$ python3 -q
>>> import numpy as np
>>> from numpy import linalg as LA
>>> np.set_printoptions(precision=2, suppress=True, linewidth=120)
>>> arr = np.loadtxt("sample12.csv", delimiter=",")
>>> arr
array([[-0.66, -4.2 ,  3.74],
       [ 2.34, -0.99, -4.78],
       [ 2.22,  0.72, -0.9 ],
       [ 0.58,  3.07,  1.59],
       [-1.67,  2.01, -3.14],
       [ 1.1 ,  2.28, -4.19],
       [-0.81,  3.86, -2.41],
       [ 2.56,  5.5 , -2.83],
       [-2.81, -1.4 , -0.87],
       [ 1.13, -1.24, -4.1 ],
       [ 0.76,  2.53, -1.86],
       [ 1.59, -2.38,  0.46],
       [-0.96,  2.23,  6.09],
       [ 2.29,  3.39,  4.42],
       [ 0.4 ,  0.93, -4.76],
       [-2.03,  1.29,  2.99],
       [-0.77, -1.42,  3.42],
       [ 2.82,  5.99,  2.73],
       [-0.25,  2.19,  1.25],
       [ 5.41,  1.27, -4.14],
       [ 2.21,  4.1 ,  3.69],
       [ 2.51,  0.53, -4.82],
       [-0.65, -0.87,  0.24],
       [-4.28, -1.45, -2.47],
       [-1.59,  1.58, -1.18],
       [-3.52,  2.69,  5.41],
       [-3.66, -0.87, -2.4 ]])
>>> cent = arr[[17, 15]].astype(float)
>>> for _ in range(7):
...     lab = LA.norm(arr[:, None] - cent, axis=-1).argmin(axis=1)
...     cent = np.array([arr[lab == j].mean(axis=0) for j in range(2)])
... 
>>> lab
array([0, 1, 1, 0, 1, 1, 1, 1, 1, 1, 1, 1, 0, 0, 1, 0, 0, 0, 0, 1, 0, 1, 1, 1, 1, 0, 1])
>>> cent[1] - cent[0]
array([ 0.3 , -1.23, -6.13])
>>> cent
array([[-0.03,  1.93,  3.53],
       [ 0.27,  0.71, -2.6 ]])
>>> mat = np.load("m.npy")
>>> mat
array([[ 37,  24, -47],
       [ 24,  60, -44],
       [-47, -44, 123]])
>>> ev, V = LA.eigh(mat)
>>> vec = np.array([2, -2, 0])
>>> LA.eigvalsh(mat[1:, 1:])
array([ 37.39, 145.61])
>>> np.abs(mat).sum(axis=1).max(), np.round(np.abs(ev).max(), 2)
(np.int64(214), np.float64(167.03))
>>> V * np.maximum(ev, 0) @ V.T
array([[ 37.,  24., -47.],
       [ 24.,  60., -44.],
       [-47., -44., 123.]])
>>> vec @ mat @ vec / (vec @ vec), round(float(ev[0]), 2), np.round(ev[-1], 2)
(np.float64(24.5), 15.58, np.float64(167.03))
>>> other = mat / LA.norm(mat, axis=1, keepdims=True)
>>> cov = other @ other.T
>>> cov
array([[ 1.  ,  0.87, -0.96],
       [ 0.87,  1.  , -0.85],
       [-0.96, -0.85,  1.  ]])
>>> round(float(np.degrees(np.arccos(np.clip(cov[0, 1], -1, 1)))), 2)
29.26
>>> feats = np.arange(12).reshape(4, 3) + -2
>>> feats
array([[-2, -1,  0],
       [ 1,  2,  3],
       [ 4,  5,  6],
       [ 7,  8,  9]])
>>> vec = np.array([2, 2, 1])
>>> feats @ vec
array([-6,  9, 24, 39])
>>> (feats * vec).sum(axis=1)
array([-6,  9, 24, 39])
>>> feats @ (2 * vec)
array([-12,  18,  48,  78])
>>> vec @ feats
Traceback (most recent call last):
  File "<python-input-28>", line 1, in <module>
    vec @ feats
    ~~~~^~~~~~~
ValueError: matmul: Input operand 1 has a mismatch in its core dimension 0, with gufunc signature (n?,k),(k,m?)->(n?,m?) (size 4 is different from 3)
>>> feats @ np.eye(3)[2]
array([0., 3., 6., 9.])
>>> LA.matrix_rank(feats, rtol=0.1)
np.int64(2)
>>> rng = np.random.default_rng(923)
>>> lab = rng.permutation(3)
>>> lab
array([0, 2, 1])
>>> other = mat[lab][:, lab]
>>> other
array([[ 37, -47,  24],
       [-47, 123, -44],
       [ 24, -44,  60]])
>>> round(LA.det(other), 2), round(float(LA.det(mat[lab])), 2)
(np.float64(97304.0), -97304.0)
>>> np.diag(other)
array([ 37, 123,  60])
>>> np.sort(np.abs(LA.eigvals(other)))
array([ 15.58,  37.39, 167.03])
>>> W0 = np.load("dump.npy")
>>> W0
array([[ 0., -1., -1.],
       [-1.,  0.,  0.],
       [-1.,  0.,  0.]])
>>> round(float(LA.det(W0[::-1])), 2)
0.0
>>> np.einsum("ij,ji->", W0, W0)
np.float64(4.0)
>>> np.poly(W0)
array([ 1.,  0., -2.,  0.])
>>> round(float(LA.det(W0.T)), 2)
0.0
>>> f = np.array([9, 5, -9])
>>> v = np.array([-3, -3, 1, 0])
>>> X = f[:, None] + v[None, :]
>>> X
array([[  6,   6,  10,   9],
       [  2,   2,   6,   5],
       [-12, -12,  -8,  -9]])
>>> Uu, sv = LA.svd(X)
Traceback (most recent call last):
  File "<python-input-49>", line 1, in <module>
    Uu, sv = LA.svd(X)
    ^^^^^^
ValueError: too many values to unpack (expected 2)
>>> Uu, sv, VT = LA.svd(X, full_matrices=False)
>>> np.round(VT @ VT.T, 2) + 0
array([[1., 0., 0.],
       [0., 1., 0.],
       [0., 0., 1.]])
>>> Uu.shape, sv.shape, VT.shape
((3, 3), (3,), (3, 4))
>>> f = np.array([2, 3])
>>> np.convolve(X[0], f)
array([12, 30, 38, 48, 27])
>>> np.cross(X[0, :3], X[2, :3])
array([ 72, -72,   0])
>>> np.polyval(f, X[0])
array([15, 15, 23, 21])
>>> np.array([np.convolve(row, f, "same") for row in X])
array([[ 12,  30,  38,  48],
       [  4,  10,  18,  28],
       [-24, -60, -52, -42]])
>>> E = np.loadtxt("w.csv", delimiter=",")
>>> E
array([[ 19.1 ,   5.42,   2.44],
       [-13.71, -14.39,  -2.24],
       [-19.42,  -4.12,  -2.41],
       [ 14.09,  14.01,   2.27],
       [-12.5 ,  15.6 ,  -0.7 ],
       [-19.53,   3.78,  -2.06],
       [-10.04,  17.3 ,  -0.34],
       [ -9.1 ,  17.81,  -0.2 ],
       [ 15.8 ,  12.03,   2.37],
       [ 19.82,  -1.47,   2.2 ],
       [ 18.8 ,  -6.57,   1.84],
       [ -5.37,  19.26,   0.29],
       [-18.77,  -6.45,  -2.45],
       [  9.79, -17.44,   0.3 ],
       [ 18.69,   6.69,   2.45],
       [ 17.95,   8.47,   2.45],
       [ 18.51,   7.16,   2.45],
       [ -2.37,  19.85,   0.66],
       [  9.76, -17.45,   0.3 ],
       [ 19.38,  -4.52,   2.  ]])
>>> Uu, sv, VT = LA.svd(E)
>>> np.argmax(sv[:-1] / (sv[1:] + 1e-6)) + 1
np.int64(2)
>>> sv.round(2) + 0
array([69.83, 55.89,  0.  ])
>>> other = Uu[:, :2] @ np.diag(sv[:2]) @ VT[:2]
>>> LA.matrix_rank(other)
np.int64(2)
>>> LA.matrix_rank(E, rtol=0.05)
np.int64(2)
>>> round(np.abs(E - other).max(), 2)
np.float64(0.0)
>>> other
array([[ 19.1 ,   5.42,   2.44],
       [-13.71, -14.39,  -2.24],
       [-19.42,  -4.12,  -2.41],
       [ 14.09,  14.01,   2.27],
       [-12.5 ,  15.6 ,  -0.7 ],
       [-19.53,   3.78,  -2.06],
       [-10.04,  17.3 ,  -0.34],
       [ -9.1 ,  17.81,  -0.2 ],
       [ 15.8 ,  12.03,   2.37],
       [ 19.82,  -1.47,   2.2 ],
       [ 18.8 ,  -6.57,   1.84],
       [ -5.37,  19.26,   0.29],
       [-18.77,  -6.45,  -2.45],
       [  9.79, -17.44,   0.3 ],
       [ 18.69,   6.69,   2.45],
       [ 17.95,   8.47,   2.45],
       [ 18.51,   7.16,   2.45],
       [ -2.37,  19.85,   0.66],
       [  9.76, -17.45,   0.3 ],
       [ 19.38,  -4.52,   2.  ]])
>>> cent = E[[11, 19]].astype(float)
>>> for _ in range(5):
...     lab = LA.norm(E[:, None] - cent, axis=-1).argmin(axis=1)
...     cent = np.array([E[lab == j].mean(axis=0) for j in range(2)])
... 
>>> lab
array([1, 0, 0, 1, 0, 0, 0, 0, 1, 1, 1, 0, 0, 1, 1, 1, 1, 0, 1, 1])
>>> np.abs(cent[1] - cent[0]).argmax()
np.int64(0)
>>> cent
array([[-12.31,   7.63,  -1.05],
       [ 16.52,   0.57,   1.92]])
>>> Xc = E - E.mean(axis=0)
>>> V = LA.svd(Xc)[2][:2]
>>> other = Xc - Xc @ V.T @ V
>>> np.diag(V.T @ V)
array([0.99, 1.  , 0.02])
>>> np.round(np.cov(Xc @ V.T, rowvar=False), 2) + 0
array([[245.52,   0.  ],
       [  0.  , 147.17]])
>>> np.round(other.std(axis=0), 2) + 0
array([0., 0., 0.])
>>> LA.norm(other, axis=1).round(6).argmax()
np.int64(0)
